$ python -q
>>> import numpy as np
>>> np.set_printoptions(precision=4, suppress=True, linewidth=160)
>>> rd = lambda a: np.round(a, 4) + 0
>>> u = np.array([3, 4, 0, 0, 4, 5, 0, 3, 0, 5, 2, 2]) + 0.5
>>> data = np.outer(u, u) / (u @ u)
>>> rd(data)
array([[0.0881, 0.1133, 0.0126, 0.0126, 0.1133, 0.1385, 0.0126, 0.0881, 0.0126, 0.1385, 0.0629, 0.0629],
       [0.1133, 0.1457, 0.0162, 0.0162, 0.1457, 0.1781, 0.0162, 0.1133, 0.0162, 0.1781, 0.0809, 0.0809],
       [0.0126, 0.0162, 0.0018, 0.0018, 0.0162, 0.0198, 0.0018, 0.0126, 0.0018, 0.0198, 0.009 , 0.009 ],
       [0.0126, 0.0162, 0.0018, 0.0018, 0.0162, 0.0198, 0.0018, 0.0126, 0.0018, 0.0198, 0.009 , 0.009 ],
       [0.1133, 0.1457, 0.0162, 0.0162, 0.1457, 0.1781, 0.0162, 0.1133, 0.0162, 0.1781, 0.0809, 0.0809],
       [0.1385, 0.1781, 0.0198, 0.0198, 0.1781, 0.2176, 0.0198, 0.1385, 0.0198, 0.2176, 0.0989, 0.0989],
       [0.0126, 0.0162, 0.0018, 0.0018, 0.0162, 0.0198, 0.0018, 0.0126, 0.0018, 0.0198, 0.009 , 0.009 ],
       [0.0881, 0.1133, 0.0126, 0.0126, 0.1133, 0.1385, 0.0126, 0.0881, 0.0126, 0.1385, 0.0629, 0.0629],
       [0.0126, 0.0162, 0.0018, 0.0018, 0.0162, 0.0198, 0.0018, 0.0126, 0.0018, 0.0198, 0.009 , 0.009 ],
       [0.1385, 0.1781, 0.0198, 0.0198, 0.1781, 0.2176, 0.0198, 0.1385, 0.0198, 0.2176, 0.0989, 0.0989],
       [0.0629, 0.0809, 0.009 , 0.009 , 0.0809, 0.0989, 0.009 , 0.0629, 0.009 , 0.0989, 0.045 , 0.045 ],
       [0.0629, 0.0809, 0.009 , 0.009 , 0.0809, 0.0989, 0.009 , 0.0629, 0.009 , 0.0989, 0.045 , 0.045 ]])
>>> rng = np.random.default_rng(6)
>>> out = data + rng.integers(-2, 3, (12, 1)) @ rng.integers(-2, 3, (1, 12))
>>> print(rd(out))
[[ 0.0881  0.1133  0.0126  0.0126  0.1133  0.1385  0.0126  0.0881  0.0126  0.1385  0.0629  0.0629]
 [ 0.1133  0.1457  0.0162  0.0162  0.1457  0.1781  0.0162  0.1133  0.0162  0.1781  0.0809  0.0809]
 [ 0.0126  0.0162  0.0018  0.0018  0.0162  0.0198  0.0018  0.0126  0.0018  0.0198  0.009   0.009 ]
 [ 0.0126 -0.9838 -0.9982  1.0018 -0.9838 -0.9802  0.0018  2.0126 -0.9982  2.0198 -1.991  -1.991 ]
 [ 0.1133  2.1457  2.0162 -1.9838  2.1457  2.1781  0.0162 -3.8867  2.0162 -3.8219  4.0809  4.0809]
 [ 0.1385 -0.8219 -0.9802  1.0198 -0.8219 -0.7824  0.0198  2.1385 -0.9802  2.2176 -1.9011 -1.9011]
 [ 0.0126  1.0162  1.0018 -0.9982  1.0162  1.0198  0.0018 -1.9874  1.0018 -1.9802  2.009   2.009 ]
 [ 0.0881 -0.8867 -0.9874  1.0126 -0.8867 -0.8615  0.0126  2.0881 -0.9874  2.1385 -1.9371 -1.9371]
 [ 0.0126  0.0162  0.0018  0.0018  0.0162  0.0198  0.0018  0.0126  0.0018  0.0198  0.009   0.009 ]
 [ 0.1385  2.1781  2.0198 -1.9802  2.1781  2.2176  0.0198 -3.8615  2.0198 -3.7824  4.0989  4.0989]
 [ 0.0629 -1.9191 -1.991   2.009  -1.9191 -1.9011  0.009   4.0629 -1.991   4.0989 -3.955  -3.955 ]
 [ 0.0629  1.0809  1.009  -0.991   1.0809  1.0989  0.009  -1.9371  1.009  -1.9011  2.045   2.045 ]]
>>> np.linalg.matrix_rank(out - data, tol=1e-8)
np.int64(1)
>>> rd(np.linalg.svd(out - data, compute_uv=False))
array([19.3391,  0.    ,  0.    ,  0.    ,  0.    ,  0.    ,  0.    ,  0.    ,  0.    ,  0.    ,  0.    ,  0.    ])
